$ python -q
>>> import numpy as np
>>> from numpy import linalg as LA
>>> np.set_printoptions(precision=2, suppress=True, linewidth=200)
>>> tidy = lambda a: np.round(a, 2) + 0
>>> feats = np.load("block3.npy")
>>> print(feats)
[[-0.64 59.94 59.53 19.63 19.06]
 [-0.94 59.69 59.29 20.91 19.88]
 [ 0.22 60.7  59.79 21.53 19.28]
 [-0.28 59.31 59.2  18.62 19.46]
 [ 0.55 59.67 61.28 20.36 20.5 ]
 [ 0.3  58.   60.45 21.24 18.42]
 [ 0.28 61.22 59.19 20.87 20.49]
 [ 1.34 60.76 61.4  18.9  20.57]
 [-0.02 61.25 60.72 19.68 20.35]
 [ 0.11 58.88 59.35 19.01 19.61]
 [ 1.7  60.92 60.12 20.06 19.88]
 [-0.22 59.29 60.88 20.56 20.48]
 [-1.06 59.77 60.67 20.67 21.08]
 [-0.83 58.4  60.15 19.41 19.6 ]
 [-0.16 60.94 59.98 18.05 18.17]
 [ 0.3  60.51 58.65 20.19 20.45]
 [ 1.09 58.84 61.27 19.61 20.74]
 [-0.06 59.26 60.44 19.62 19.75]
 [-1.94 60.21 60.88 21.4  18.82]
 [-0.49 60.7  61.12 20.46 20.34]
 [-0.66 61.17 62.01 19.59 19.51]
 [ 1.21 60.93 60.31 19.45 19.62]
 [ 0.69 59.15 59.89 20.61 19.16]
 [-0.35 59.51 60.48 19.26 18.34]
 [-1.01 60.21 58.46 19.16 20.57]]
>>> Xs = (feats - feats.mean(axis=0)) / feats.std(axis=0)
>>> print(np.argwhere(np.abs(Xs) > 2))
[[ 5  1]
 [10  0]
 [14  3]
 [14  4]
 [18  0]
 [20  2]
 [24  2]]
>>> beta = LA.lstsq(np.delete(Xs, 4, axis=1), Xs[:, 4])[0]
>>> print(np.abs(beta).argmax())
1
>>> W2 = feats[[23, 22]].astype(float)
>>> for _ in range(7):
...     lab = LA.norm(feats[:, None] - W2, axis=-1).argmin(axis=1)
...     W2 = np.array([feats[lab == j].mean(axis=0) for j in range(2)])
... 
>>> print(lab)
[0 0 1 0 1 0 1 1 1 0 1 1 1 0 0 1 1 0 0 1 1 1 0 0 0]
>>> print(tidy(W2[1] - W2[0]))
[0.75 0.98 0.73 0.41 1.02]
>>> left, s, vt = LA.svd(feats)
>>> print(tidy(s))
[447.56   4.77   4.32   4.1    3.43]
>>> print(np.argmax(s[:-1] / (s[1:] + 1e-6)) + 1)
1
>>> out = left[:, :1] @ np.diag(s[:1]) @ vt[:1]
>>> print(tidy(np.abs(feats - out).max()))
1.91
>>> print(LA.matrix_rank(out))
1
>>> print(tidy(LA.norm(feats - out) / LA.norm(feats)))
0.02
>>> print([round(float(x), 2) for x in LA.svd(feats, compute_uv=False)[:3]])
[447.56, 4.77, 4.32]
>>> print(LA.cond(feats) > 100)
True
>>> print(LA.matrix_rank(feats, rtol=0.1))
1
>>> O, Rm = LA.qr(feats)
>>> print(O.shape, Rm.shape)
(25, 5) (5, 5)
>>> print(tidy(O @ Rm))
[[-0.64 59.94 59.53 19.63 19.06]
 [-0.94 59.69 59.29 20.91 19.88]
 [ 0.22 60.7  59.79 21.53 19.28]
 [-0.28 59.31 59.2  18.62 19.46]
 [ 0.55 59.67 61.28 20.36 20.5 ]
 [ 0.3  58.   60.45 21.24 18.42]
 [ 0.28 61.22 59.19 20.87 20.49]
 [ 1.34 60.76 61.4  18.9  20.57]
 [-0.02 61.25 60.72 19.68 20.35]
 [ 0.11 58.88 59.35 19.01 19.61]
 [ 1.7  60.92 60.12 20.06 19.88]
 [-0.22 59.29 60.88 20.56 20.48]
 [-1.06 59.77 60.67 20.67 21.08]
 [-0.83 58.4  60.15 19.41 19.6 ]
 [-0.16 60.94 59.98 18.05 18.17]
 [ 0.3  60.51 58.65 20.19 20.45]
 [ 1.09 58.84 61.27 19.61 20.74]
 [-0.06 59.26 60.44 19.62 19.75]
 [-1.94 60.21 60.88 21.4  18.82]
 [-0.49 60.7  61.12 20.46 20.34]
 [-0.66 61.17 62.01 19.59 19.51]
 [ 1.21 60.93 60.31 19.45 19.62]
 [ 0.69 59.15 59.89 20.61 19.16]
 [-0.35 59.51 60.48 19.26 18.34]
 [-1.01 60.21 58.46 19.16 20.57]]
>>> print(tidy(O.T @ O))
[[1. 0. 0. 0. 0.]
 [0. 1. 0. 0. 0.]
 [0. 0. 1. 0. 0.]
 [0. 0. 0. 1. 0.]
 [0. 0. 0. 0. 1.]]
>>> print(tidy(np.abs(np.diag(Rm))))
[  4.16 299.64   6.19   4.43   3.79]
>>> print(tidy(abs(Rm[0, 0])), tidy(LA.norm(feats[:, 0])))
4.16 4.16
>>> E = np.load("a.npy")
>>> print(E)
[[0 0 0 0 0 0]
 [0 0 0 1 0 0]
 [0 0 0 0 0 1]
 [0 1 0 0 0 0]
 [0 0 0 0 0 0]
 [0 0 1 0 0 0]]
>>> rank = LA.matrix_rank(E)
>>> print(rank)
4
>>> N = LA.svd(E)[2][rank:].T
>>> print(LA.matrix_rank(E.T @ E), LA.matrix_rank(E @ E.T))
4 4
>>> print([int(LA.matrix_rank(E[:, :j + 1])) for j in range(6)])
[0, 1, 2, 3, 3, 4]
>>> print(E @ N)
[[0. 0.]
 [0. 0.]
 [0. 0.]
 [0. 0.]
 [0. 0.]
 [0. 0.]]
>>> out = np.array([[2, 4, 3, 3, 9],
...     [-9, 0, 3, 9, 0],
...     [6, 6, 8, -2, -6],
...     [1, 9, 8, 6, 7],
...     [1, 9, 7, 5, -3]])
>>> K = out.T @ out
>>> print(K)
[[123  62  42 -76 -14]
 [ 62 214 195  99  36]
 [ 42 195 195 103  14]
 [-76  99 103 155  66]
 [-14  36  14  66 175]]
>>> left, s, vt = LA.svd(K, full_matrices=False)
>>> print(left.shape, s.shape, vt.shape)
(5, 5) (5,) (5, 5)
>>> print(tidy(left.T @ left))
[[1. 0. 0. 0. 0.]
 [0. 1. 0. 0. 0.]
 [0. 0. 1. 0. 0.]
 [0. 0. 0. 1. 0.]
 [0. 0. 0. 0. 1.]]
>>> print(np.abs(left[:, 0]).round(6).argmax())
1
>>> print(tidy(left.T @ K @ vt.T))
[[480.16   0.     0.     0.     0.  ]
 [  0.   234.5    0.     0.     0.  ]
 [  0.     0.   140.5    0.     0.  ]
 [  0.     0.     0.     6.49   0.  ]
 [  0.     0.     0.     0.     0.35]]
>>> print((s > 1e-8).sum())
5
>>> print(tidy(np.cumsum(s ** 2) / np.sum(s ** 2)))
[0.76 0.94 1.   1.   1.  ]
>>> F = np.array([[1.0, 0.2, 0.04, 0.01],
...     [0.2, 1.0, 0.2, 0.04],
...     [0.04, 0.2, 1.0, 0.2],
...     [0.01, 0.04, 0.2, 1.0]])
>>> print((F + F.T) / 2)
[[1.   0.2  0.04 0.01]
 [0.2  1.   0.2  0.04]
 [0.04 0.2  1.   0.2 ]
 [0.01 0.04 0.2  1.  ]]
>>> print(tidy(LA.det(F)))
0.88
>>> print(np.allclose(F, F.T))
True
>>> print(tidy(np.sort(np.abs(LA.eigvals(F)))))
[0.71 0.85 1.08 1.36]
>>> print(np.trace(F))
4.0
>>> print(tidy(LA.matrix_power(F, 2)))
[[1.04 0.41 0.12 0.04]
 [0.41 1.08 0.42 0.12]
 [0.12 0.42 1.08 0.41]
 [0.04 0.12 0.41 1.04]]
>>> print(tidy(np.abs(LA.eigvals(F)).max()))
1.36
>>> x0 = np.array([0, 1, 0, 5])
>>> target = F @ x0
>>> print(tidy(target))
[0.25 1.2  1.2  5.04]
>>> print(tidy(LA.solve(F, target)))
[0. 1. 0. 5.]
>>> print(tidy(LA.solve(F, 3 * target)))
[ 0.  3.  0. 15.]
>>> Lm = LA.cholesky(F)
>>> print(tidy(Lm))
[[1.   0.   0.   0.  ]
 [0.2  0.98 0.   0.  ]
 [0.04 0.2  0.98 0.  ]
 [0.01 0.04 0.2  0.98]]
>>> print(F / np.sqrt(np.outer(np.diag(F), np.diag(F))))
[[1.   0.2  0.04 0.01]
 [0.2  1.   0.2  0.04]
 [0.04 0.2  1.   0.2 ]
 [0.01 0.04 0.2  1.  ]]
